$ ipython --no-banner

In [1]: import numpy as np

In [2]: import numpy.linalg as la

In [3]: np.set_printoptions(precision=2, suppress=True, linewidth=100)

In [4]: def tidy(a):
   ...:     return np.round(a, 2) + 0
   ...: 

In [5]: E = np.loadtxt("x.csv", delimiter=",")

In [6]: tidy(E)
Out[6]: 
array([[  3.43,  -8.76,   6.16,  -7.81,  -6.03,   3.3 ,  -2.85],
       [  2.2 ,  -6.75,   4.17,  -5.58,  -4.78,   2.81,  -1.36],
       [  1.16,  -4.47,   2.32,  -3.4 ,  -3.31,   2.15,  -0.17],
       [  0.99,  -3.97,   1.98,  -2.97,  -2.98,   1.99,   0.01],
       [  0.75,  -3.16,   1.47,  -2.33,  -2.43,   1.71,   0.23],
       [  0.69,  -2.95,   1.35,  -2.17,  -2.29,   1.63,   0.28],
       [  0.25,  -0.83,   0.35,  -0.66,  -0.73,   0.63,   0.28],
       [  0.21,  -0.67,   0.28,  -0.55,  -0.6 ,   0.53,   0.25],
       [ -0.1 ,   0.17,  -0.1 ,   0.19,   0.18,  -0.19,  -0.09],
       [ -0.28,   0.34,  -0.23,   0.45,   0.39,  -0.44,  -0.21],
       [ -0.59,   0.47,  -0.44,   0.83,   0.62,  -0.77,  -0.33],
       [ -0.63,   0.48,  -0.47,   0.87,   0.64,  -0.8 ,  -0.34],
       [ -4.38,  -0.48,  -2.93,   4.13,   0.96,  -2.4 ,   0.53],
       [ -4.9 ,  -0.68,  -3.3 ,   4.57,   0.93,  -2.53,   0.77],
       [ -8.38,  -1.97,  -5.79,   7.4 ,   0.63,  -3.22,   2.57],
       [ -9.82,  -2.5 ,  -6.85,   8.58,   0.48,  -3.45,   3.4 ],
       [-11.11,  -2.97,  -7.81,   9.63,   0.33,  -3.63,   4.18],
       [-13.8 ,  -3.93,  -9.85,  11.84,   0.02,  -3.98,   5.87]])

In [7]: C2 = np.cov(E, rowvar=False)

In [8]: tidy(np.median(E, axis=0))
Out[8]: array([-0.19, -2.23, -0.16,  0.32,  0.1 , -0.31,  0.24])

In [9]: lab = E[:, 0] > np.median(E[:, 0])

In [10]: r0 = E[lab].mean(axis=0) - E[~lab].mean(axis=0)

In [11]: np.argsort(-np.abs(r0).round(6), kind="stable")
Out[11]: array([3, 0, 2, 5, 4, 1, 6])

In [12]: tidy((((E - E.mean(axis=0)) @ r0 > 0) == lab).mean())
Out[12]: np.float64(0.83)

In [13]: lab.astype(int)
Out[13]: array([1, 1, 1, 1, 1, 1, 1, 1, 1, 0, 0, 0, 0, 0, 0, 0, 0, 0])

In [14]: tidy(r0)
Out[14]: array([ 7.05, -2.24,  6.18, -8.17, -3.11,  3.98, -2.21])

In [15]: rng = np.random.default_rng(62028)

In [16]: Y = E + rng.integers(-2, 3, (18, 3)) @ rng.integers(-2, 3, (3, 7))

In [17]: tidy(Y)
Out[17]: 
array([[  7.43,  -7.76,  10.16,  -9.81,  -5.03,   7.3 ,  -2.85],
       [ -0.8 ,  -8.75,   1.17,  -1.58,  -4.78,  -2.19,  -3.36],
       [  5.16,  -6.47,   0.32,   0.6 ,   0.69,   0.15,  -0.17],
       [ -1.01,  -3.97,   0.98,  -2.97,  -3.98,   0.99,   0.01],
       [ -4.25,  -3.16,   1.47,  -2.33,  -5.43,  -0.29,  -1.77],
       [ -2.31,  -3.95,  -4.65,  -0.17,  -2.29,  -2.37,   2.28],
       [  5.25,   0.17,   2.35,  -2.66,   1.27,   4.63,   2.28],
       [  1.21,  -2.67,   4.28,   3.45,   0.4 ,  -1.47,  -5.75],
       [ -4.1 ,   0.17,   2.9 ,   0.19,  -2.82,  -1.19,  -4.09],
       [  1.72,  -0.66,   3.77,   2.45,   1.39,  -0.44,  -4.21],
       [ -1.59,   1.47,  -6.44,  -1.17,   0.62,  -0.77,   5.67],
       [ -2.63,  -1.52,   4.53,   4.87,  -0.36,  -3.8 ,  -8.34],
       [ -0.38,  -1.48,  -2.93,   6.13,   3.96,  -2.4 ,   0.53],
       [ -3.9 ,  -1.68,  -7.3 ,   6.57,   2.93,  -4.53,   2.77],
       [-16.38,  -3.97,  -3.79,  11.4 ,  -3.37,  -9.22,  -5.43],
       [ -8.82,  -2.5 ,  -3.85,   8.58,   0.48,  -2.45,   1.4 ],
       [ -5.11,  -2.97,  -9.81,   9.63,   4.33,  -1.63,   8.18],
       [-11.8 ,  -5.93, -12.85,  15.84,   3.02,  -6.98,   5.87]])

In [18]: tidy(Y - E)
Out[18]: 
array([[ 4.,  1.,  4., -2.,  1.,  4.,  0.],
       [-3., -2., -3.,  4.,  0., -5., -2.],
       [ 4., -2., -2.,  4.,  4., -2.,  0.],
       [-2.,  0., -1.,  0., -1., -1.,  0.],
       [-5.,  0.,  0.,  0., -3., -2., -2.],
       [-3., -1., -6.,  2.,  0., -4.,  2.],
       [ 5.,  1.,  2., -2.,  2.,  4.,  2.],
       [ 1., -2.,  4.,  4.,  1., -2., -6.],
       [-4.,  0.,  3.,  0., -3., -1., -4.],
       [ 2., -1.,  4.,  2.,  1.,  0., -4.],
       [-1.,  1., -6., -2.,  0.,  0.,  6.],
       [-2., -2.,  5.,  4., -1., -3., -8.],
       [ 4., -1.,  0.,  2.,  3.,  0.,  0.],
       [ 1., -1., -4.,  2.,  2., -2.,  2.],
       [-8., -2.,  2.,  4., -4., -6., -8.],
       [ 1.,  0.,  3.,  0.,  0.,  1., -2.],
       [ 6.,  0., -2.,  0.,  4.,  2.,  4.],
       [ 2., -2., -3.,  4.,  3., -3.,  0.]])

In [19]: np.abs(Y - E).sum(axis=1)
Out[19]: array([16., 19., 18.,  5., 12., 18., 18., 20., 15., 14., 16., 25., 10., 14., 34.,  7., 18., 17.])

In [20]: lab = Y[:, 3] > np.median(Y[:, 3])

In [21]: r0 = Y[lab].mean(axis=0) - Y[~lab].mean(axis=0)

In [22]: ((Y - Y.mean(axis=0)) @ r0 > 0).astype(int)
Out[22]: array([0, 0, 0, 0, 0, 0, 0, 0, 0, 0, 0, 1, 1, 1, 1, 1, 1, 1])

In [23]: feats = np.load("dump.npy")

In [24]: feats
Out[24]: 
array([[ -3.24,  -4.83,   7.52,   7.97,  -8.28],
       [  0.24,   6.96,  -6.38,   6.76,   1.92],
       [  0.86,   9.16,   5.99,  -5.22,  -3.23],
       [ -2.8 ,   0.23,  -8.54,  -1.98,  -1.47],
       [  6.66,  -9.32,   0.98,  -4.12,  -6.66],
       [  7.77,  -1.44,   0.83,   6.42,  -1.1 ],
       [ -2.26,   4.7 ,  -2.47,   3.71, -11.51],
       [  7.17,   9.07,   4.45,   3.97,   2.17],
       [ -5.65,   3.02,   7.19,   0.8 ,   4.36]])

In [25]: lab = rng.permutation(5)

In [26]: Y = feats[:, lab] * rng.choice([-1, 1], 5)

In [27]: Y
Out[27]: 
array([[ 7.97,  3.24, -7.52,  8.28,  4.83],
       [ 6.76, -0.24,  6.38, -1.92, -6.96],
       [-5.22, -0.86, -5.99,  3.23, -9.16],
       [-1.98,  2.8 ,  8.54,  1.47, -0.23],
       [-4.12, -6.66, -0.98,  6.66,  9.32],
       [ 6.42, -7.77, -0.83,  1.1 ,  1.44],
       [ 3.71,  2.26,  2.47, 11.51, -4.7 ],
       [ 3.97, -7.17, -4.45, -2.17, -9.07],
       [ 0.8 ,  5.65, -7.19, -4.36, -3.02]])

In [28]: U, _, VT = la.svd(feats.T @ Y)

In [29]: tidy(la.lstsq(feats, Y)[0])
Out[29]: 
array([[ 0., -1.,  0.,  0.,  0.],
       [ 0.,  0.,  0.,  0., -1.],
       [ 0.,  0., -1.,  0.,  0.],
       [ 1.,  0.,  0.,  0.,  0.],
       [ 0.,  0.,  0., -1.,  0.]])

In [30]: tidy(U @ VT)
Out[30]: 
array([[ 0., -1.,  0.,  0.,  0.],
       [ 0.,  0.,  0.,  0., -1.],
       [ 0.,  0., -1.,  0.,  0.],
       [ 1.,  0.,  0.,  0.,  0.],
       [ 0.,  0.,  0., -1.,  0.]])

In [31]: lab
Out[31]: array([3, 0, 2, 4, 1])

In [32]: Y = np.array([[0, -1, -2], [-2, -2, -2], [2, 1, -2], [1, 1, -2], [-2, 1, 2]])

In [33]: la.matrix_rank(feats @ Y)
Out[33]: np.int64(3)

In [34]: tidy(np.einsum("ij->j", feats))
Out[34]: array([  8.75,  17.55,   9.57,  18.31, -23.8 ])

In [35]: la.matrix_rank(np.vstack([feats, Y.T]))
Out[35]: np.int64(5)

In [36]: Y @ feats
Traceback (most recent call last):
  Cell In[36], line 1
    Y @ feats
ValueError: matmul: Input operand 1 has a mismatch in its core dimension 0, with gufunc signature (n?,k),(k,m?)->(n?,m?) (size 9 is different from 3)


In [37]: W0 = np.abs(np.array([[3, 1, 1], [0, -3, 1], [-1, -3, 1]])) + np.eye(3)

In [38]: W0 = W0 / W0.sum(axis=1, keepdims=True)

In [39]: tidy(W0)
Out[39]: 
array([[0.67, 0.17, 0.17],
       [0.  , 0.8 , 0.2 ],
       [0.17, 0.5 , 0.33]])

In [40]: lab = rng.permutation(3)

In [41]: Y = W0[:, lab] * rng.choice([-1, 1], 3)

In [42]: tidy(Y)
Out[42]: 
array([[ 0.17,  0.17, -0.67],
       [ 0.8 ,  0.2 ,  0.  ],
       [ 0.5 ,  0.33, -0.17]])

In [43]: U, _, VT = la.svd(W0.T @ Y)

In [44]: tidy(U @ VT)
Out[44]: 
array([[ 0.,  0., -1.],
       [ 1.,  0.,  0.],
       [ 0.,  1.,  0.]])

In [45]: A = np.load("arr.npy")

In [46]: A
Out[46]: 
array([[ 0, -3,  0,  0, -4,  0, -1],
       [-1,  0, -3,  0,  0, -4,  0],
       [ 0, -1,  0, -3,  0,  0, -4],
       [-4,  0, -1,  0, -3,  0,  0],
       [ 0, -4,  0, -1,  0, -3,  0],
       [ 0,  0, -4,  0, -1,  0, -3],
       [-3,  0,  0, -4,  0, -1,  0]])

In [47]: lab = rng.permutation(7)

In [48]: Y = A[:, lab] * rng.choice([-1, 1], 7)

In [49]: Y
Out[49]: 
array([[ 0,  0, -1, -3, -4,  0,  0],
       [-4, -1,  0,  0,  0,  0,  3],
       [ 0,  0, -4, -1,  0,  3,  0],
       [ 0, -4,  0,  0, -3,  0,  1],
       [-3,  0,  0, -4,  0,  1,  0],
       [ 0,  0, -3,  0, -1,  0,  4],
       [-1, -3,  0,  0,  0,  4,  0]])

In [50]: U, _, VT = la.svd(A.T @ Y)

In [51]: tidy(U @ VT)
Out[51]: 
array([[ 0.,  1.,  0.,  0.,  0.,  0.,  0.],
       [ 0.,  0.,  0.,  1.,  0.,  0.,  0.],
       [ 0.,  0.,  0.,  0.,  0.,  0., -1.],
       [ 0.,  0.,  0.,  0.,  0., -1.,  0.],
       [ 0.,  0.,  0.,  0.,  1.,  0.,  0.],
       [ 1.,  0.,  0.,  0.,  0.,  0.,  0.],
       [ 0.,  0.,  1.,  0.,  0.,  0.,  0.]])

In [52]: tidy(la.lstsq(A, Y)[0])
Out[52]: 
array([[ 0.,  1.,  0.,  0.,  0.,  0.,  0.],
       [ 0.,  0.,  0.,  1.,  0.,  0.,  0.],
       [ 0.,  0.,  0.,  0.,  0.,  0., -1.],
       [ 0.,  0.,  0.,  0.,  0., -1.,  0.],
       [ 0.,  0.,  0.,  0.,  1.,  0.,  0.],
       [ 1.,  0.,  0.,  0.,  0.,  0.,  0.],
       [ 0.,  0.,  1.,  0.,  0.,  0.,  0.]])
